$ python3 -q
>>> import numpy as np
>>> np.set_printoptions(suppress=True, linewidth=200)
>>> rnd = lambda a: np.round(a, 4) + 0
>>> X = np.load("case4.npy")
>>> X
array([[-3,  0,  0],
       [-4, -1, -1],
       [ 0,  3,  3],
       [-1,  2,  2],
       [ 0,  3,  3],
       [-1,  2,  2],
       [-2,  1,  1],
       [-2,  1,  1]])
>>> # row 4 repeats row 2
>>> np.unique(X.round(6), axis=0).shape
(5, 3)
>>> try:
...     np.linalg.inv(X)
... except np.linalg.LinAlgError as e:
...     print(e)
... 
Last 2 dimensions of the array must be square
>>> rnd(np.trace(np.linalg.pinv(X) @ X))
np.float64(2.0)
>>> np.linalg.lstsq(X[:-1].T, X[-1])[2]
np.int32(2)
>>> rnd(np.linalg.norm(X[5] - X[3]))
np.float64(0.0)
>>> rnd(np.linalg.norm(X) ** 2 / np.linalg.norm(X, 2) ** 2)
np.float64(1.5679)
>>> X[5] @ X[3]
np.int64(9)
>>> rnd(np.linalg.norm(X, axis=1))
array([3.    , 4.2426, 4.2426, 3.    , 4.2426, 3.    , 2.4495, 2.4495])
>>> cov = X.T @ X
>>> cov
array([[35, -4, -4],
       [-4, 29, 29],
       [-4, 29, 29]])
>>> rnd(np.linalg.svd(X, compute_uv=False) ** 2)
array([59.316, 33.684,  0.   ])
>>> np.linalg.matrix_rank(cov)
np.int64(2)
>>> (X @ X.T).shape
(8, 8)
>>> np.trace(cov), (X ** 2).sum()
(np.int64(93), np.int64(93))
>>> F = np.load("block14.npy")
>>> F
array([[ 2, -1,  2,  1, -1, -1, -2,  0,  0, -2],
       [-4,  2, -4, -2,  2,  2,  4,  0,  0,  4],
       [ 4, -2,  4,  2, -2, -2, -4,  0,  0, -4],
       [ 2, -1,  2,  1, -1, -1, -2,  0,  0, -2]])
>>> # looks like rank 1
>>> x0 = np.array([3, 2, 3, 2, 2, 1, 0, 1, 1, 3])
>>> np.sign((F @ x0).round(6))
array([ 1, -1,  1,  1])
>>> print(F * x0)
[[  6  -2   6   2  -2  -1   0   0   0  -6]
 [-12   4 -12  -4   4   2   0   0   0  12]
 [ 12  -4  12   4  -4  -2   0   0   0 -12]
 [  6  -2   6   2  -2  -1   0   0   0  -6]]
>>> (F @ x0).argmax()
np.int64(2)
>>> print(F @ np.eye(10)[6])
[-2.  4. -4. -2.]
>>> left, sig, VT = np.linalg.svd(F)
>>> rnd(sig)
array([14.1421,  0.    ,  0.    ,  0.    ])
>>> np.argmax(sig[:-1] / (sig[1:] + 1e-6)) + 1
np.int64(1)
>>> other = left[:, :1] @ np.diag(sig[:1]) @ VT[:1]
>>> rnd(np.linalg.norm(F - other, 2)), rnd(sig[1])
(np.float64(0.0), np.float64(0.0))
>>> np.linalg.matrix_rank(other)
np.int64(1)
>>> rnd(F @ np.linalg.pinv(F) @ F)
array([[ 2., -1.,  2.,  1., -1., -1., -2.,  0.,  0., -2.],
       [-4.,  2., -4., -2.,  2.,  2.,  4.,  0.,  0.,  4.],
       [ 4., -2.,  4.,  2., -2., -2., -4.,  0.,  0., -4.],
       [ 2., -1.,  2.,  1., -1., -1., -2.,  0.,  0., -2.]])
>>> try:
...     np.linalg.inv(F)
... except np.linalg.LinAlgError as e:
...     print("failed:", e)
... 
failed: Last 2 dimensions of the array must be square
>>> left, sig, VT = np.linalg.svd(F)
>>> V = VT[:(sig > 1e-8).sum()]
>>> rng = np.random.default_rng(30)
>>> x0 = F[3] + -1 * F[2] + rng.integers(2) * np.eye(10)[3]
>>> x0
array([-2.,  1., -2., -1.,  1.,  1.,  2.,  0.,  0.,  2.])
>>> print(rnd(V.T @ V))
[[ 0.2  -0.1   0.2   0.1  -0.1  -0.1  -0.2   0.    0.   -0.2 ]
 [-0.1   0.05 -0.1  -0.05  0.05  0.05  0.1   0.    0.    0.1 ]
 [ 0.2  -0.1   0.2   0.1  -0.1  -0.1  -0.2   0.    0.   -0.2 ]
 [ 0.1  -0.05  0.1   0.05 -0.05 -0.05 -0.1   0.    0.   -0.1 ]
 [-0.1   0.05 -0.1  -0.05  0.05  0.05  0.1   0.    0.    0.1 ]
 [-0.1   0.05 -0.1  -0.05  0.05  0.05  0.1   0.    0.    0.1 ]
 [-0.2   0.1  -0.2  -0.1   0.1   0.1   0.2   0.    0.    0.2 ]
 [ 0.    0.    0.    0.    0.    0.    0.    0.    0.    0.  ]
 [ 0.    0.    0.    0.    0.    0.    0.    0.    0.    0.  ]
 [-0.2   0.1  -0.2  -0.1   0.1   0.1   0.2   0.    0.    0.2 ]]
>>> rnd(np.diag(V.T @ V))
array([0.2 , 0.05, 0.2 , 0.05, 0.05, 0.05, 0.2 , 0.  , 0.  , 0.2 ])
>>> np.allclose(V.T @ V @ x0, x0)
True
>>> print(np.linalg.matrix_rank(np.vstack([F, x0])))
1
>>> M = np.load("w.npy")
>>> M
array([[  1,  -1,   1,  -1],
       [  1,   0,   0,   0],
       [  1,   1,   1,   1],
       [  1,   2,   4,   8],
       [  1,   3,   9,  27],
       [  1,   4,  16,  64],
       [  1,   5,  25, 125],
       [  1,   6,  36, 216],
       [  1,   7,  49, 343]])
>>> # column 3 is much longer than the rest
>>> proj = M @ np.linalg.solve(M.T @ M, M.T)
>>> rnd(proj @ M[:, 0])
array([1., 1., 1., 1., 1., 1., 1., 1., 1.])
>>> rnd(np.linalg.eigvalsh(proj))
array([0., 0., 0., 0., 0., 1., 1., 1., 1.])
>>> np.allclose(proj @ proj, proj)
True
>>> x0 = np.array([-1, 2, -3])
>>> h = np.maximum(X @ x0, 0)
>>> print(X.T @ h)
[-33  -3  -3]
>>> left, sig, VT = np.linalg.svd(M)
>>> rnd(sig)
array([435.3144,  11.9775,   1.7508,   1.6868])
>>> other = left[:, :1] @ np.diag(sig[:1]) @ VT[:1]
>>> rnd(np.linalg.norm(M - other) / np.linalg.norm(M))
np.float64(0.0281)
>>> Q, V = np.linalg.qr(M[:, :1])[0], np.linalg.qr(M[:, 1:])[0]
>>> sig = np.linalg.svd(Q.T @ V, compute_uv=False)
>>> (sig > 0.9).sum()
np.int64(0)
>>> rnd(np.degrees(np.arccos(sig.clip(0, 1))))
array([35.5754])
>>> other = np.c_[M[:, :1] @ np.array([[9]]), np.array([3, 2, -4, -2, -1, -3, 2, 5, 3])]
>>> other
array([[ 9,  3],
       [ 9,  2],
       [ 9, -4],
       [ 9, -2],
       [ 9, -1],
       [ 9, -3],
       [ 9,  2],
       [ 9,  5],
       [ 9,  3]])
>>> rnd(np.linalg.lstsq(M, other[:, 0])[0])
array([9., 0., 0., 0.])
>>> print(np.linalg.matrix_rank(np.c_[M, other]))
5
>>> rnd(np.linalg.norm(np.linalg.qr(M)[0].T @ other, axis=0) ** 2 / ((other ** 2).sum(axis=0) + 1e-12))
array([1.    , 0.7264])
>>> np.linalg.matrix_rank(other)
np.int64(2)
>>> E = np.loadtxt("data.csv", delimiter=",")
>>> E
array([[ 1.8314,  1.4378, -0.8902],
       [-0.7965, -0.5485,  0.2577],
       [ 0.0564, -0.1088, -0.0528],
       [ 0.8989,  0.7925, -0.3621],
       [-0.6755,  0.1956,  0.2817]])
>>> other = np.array([[2, 3], [1, 2], [0, 0]])
>>> rnd(np.einsum("ik,kj->ji", E, other))
array([[ 5.1006, -2.1415,  0.004 ,  2.5903, -1.1554],
       [ 8.3698, -3.4865, -0.0484,  4.2817, -1.6353]])
>>> np.linalg.matrix_rank(E @ other)
np.int64(2)
>>> np.linalg.matrix_rank(np.vstack([E, other.T]))
np.int64(3)
>>> np.vstack([E, other.T]).shape
(7, 3)
>>> Q = E.astype(float).copy()
>>> for j in range(3):
...     Q[:, j] -= Q[:, :j] @ (Q[:, :j].T @ Q[:, j])
...     Q[:, j] /= np.linalg.norm(Q[:, j])
... 
>>> print(rnd(Q.T @ Q))
[[1. 0. 0.]
 [0. 1. 0.]
 [0. 0. 1.]]
>>> x0 = np.array([7, 0, 4])
>>> rhs = E @ x0
>>> print(rnd(np.linalg.solve(E.T @ E, E.T @ rhs)))
[7. 0. 4.]
>>> try:
...     np.linalg.solve(E, rhs)
... except np.linalg.LinAlgError as e:
...     print(e)
... 
Last 2 dimensions of the array must be square
>>> rnd(np.linalg.lstsq(E, rhs)[0])
array([7., 0., 4.])
>>> rhs = rhs + 0.05 * rng.normal(size=5)
>>> rnd(rhs)
array([ 9.2962, -4.5932,  0.173 ,  4.8296, -3.4836])
>>> b, *_ = np.linalg.lstsq(E, rhs)
>>> rnd(np.linalg.norm(rhs - E @ b))
np.float64(0.0656)
>>> rnd(E.T @ (rhs - E @ b))
array([0., 0., 0.])
>>> [round(float(np.linalg.norm(np.linalg.solve(E.T @ E + lam * np.eye(3), E.T @ rhs))), 2) for lam in (0, 1, 10, 100)]
[8.07, 3.62, 1.87, 0.33]
